$ python3 -q
>>> import numpy as np
>>> np.set_printoptions(precision=3, suppress=True, linewidth=120)
>>> K = np.load("m.npy")
>>> K
array([[-3,  0,  0, -3, -2, -2, -2, -3,  2,  0],
       [ 0, -1, -1, -3,  1, -2, -1,  0,  1, -3],
       [ 0,  2, -2,  3, -1,  0, -1,  2,  0,  1],
       [ 1,  3,  0,  3, -1, -2, -1,  1, -1, -3],
       [-3, -3, -2,  0, -1,  1,  0,  3, -2,  3],
       [ 1, -3,  0, -3,  3,  0, -3, -2,  3, -3],
       [-3, -3, -2,  0, -1,  1,  0,  3, -2,  3],
       [-3, -2,  2,  0,  0,  3, -3,  3,  2, -1],
       [ 3,  3, -2,  0,  0, -3, -1, -2, -1, -1],
       [ 3,  0,  2, -1, -1, -2,  3, -1, -3, -1],
       [-2,  0, -3,  0,  0, -1,  1, -2, -2, -1]])
>>> proj = K @ np.linalg.solve(K.T @ K, K.T)
>>> np.diag(proj)
array([1. , 1. , 1. , 1. , 0.5, 1. , 0.5, 1. , 1. , 1. , 1. ])
>>> q, vecs = np.linalg.qr(K[:, :8])[0], np.linalg.qr(K[:, 8:])[0]
>>> sig = np.linalg.svd(q.T @ vecs, compute_uv=False)
>>> (sig > 0.9).sum()
np.int64(2)
>>> np.degrees(np.arccos(sig.clip(0, 1)))
array([ 9.74 , 25.095])
>>> np.round(np.linalg.norm(q @ q.T - vecs @ vecs.T, 2), 3)
np.float64(1.0)
>>> sig
array([0.986, 0.906])
>>> x = np.array([0, 0, 0, 1, 2, 3, 1, 0, -2, -1])
>>> rhs = K @ x
>>> np.round(np.linalg.pinv(K) @ K, 3) + 0
array([[1., 0., 0., 0., 0., 0., 0., 0., 0., 0.],
       [0., 1., 0., 0., 0., 0., 0., 0., 0., 0.],
       [0., 0., 1., 0., 0., 0., 0., 0., 0., 0.],
       [0., 0., 0., 1., 0., 0., 0., 0., 0., 0.],
       [0., 0., 0., 0., 1., 0., 0., 0., 0., 0.],
       [0., 0., 0., 0., 0., 1., 0., 0., 0., 0.],
       [0., 0., 0., 0., 0., 0., 1., 0., 0., 0.],
       [0., 0., 0., 0., 0., 0., 0., 1., 0., 0.],
       [0., 0., 0., 0., 0., 0., 0., 0., 1., 0.],
       [0., 0., 0., 0., 0., 0., 0., 0., 0., 1.]])
>>> rhs
array([-19,  -7,  -1,  -1,   2,  -3,   2,   3,  -7,   1,   3])
>>> try:
...     np.linalg.solve(K, rhs)
... except np.linalg.LinAlgError as e:
...     print("failed:", e)
... 
failed: Last 2 dimensions of the array must be square
>>> rng = np.random.default_rng(344)
>>> rhs = rhs + 0.3 * rng.normal(size=11)
>>> rhs
array([-19.299,  -7.048,  -1.151,  -1.588,   1.898,  -2.675,   1.719,   3.297,  -7.128,   0.824,   3.846])
>>> b, *_ = np.linalg.lstsq(K, rhs)
>>> [round(float(np.linalg.norm(np.linalg.solve(K.T @ K + lam * np.eye(10), K.T @ rhs))), 2) for lam in (0, 1, 10, 100)]
[4.93, 4.19, 2.81, 0.98]
>>> np.round(K.T @ (rhs - K @ b), 3) + 0
array([0., 0., 0., 0., 0., 0., 0., 0., 0., 0.])
>>> np.round(np.linalg.norm(rhs - K @ b), 3)
np.float64(0.127)
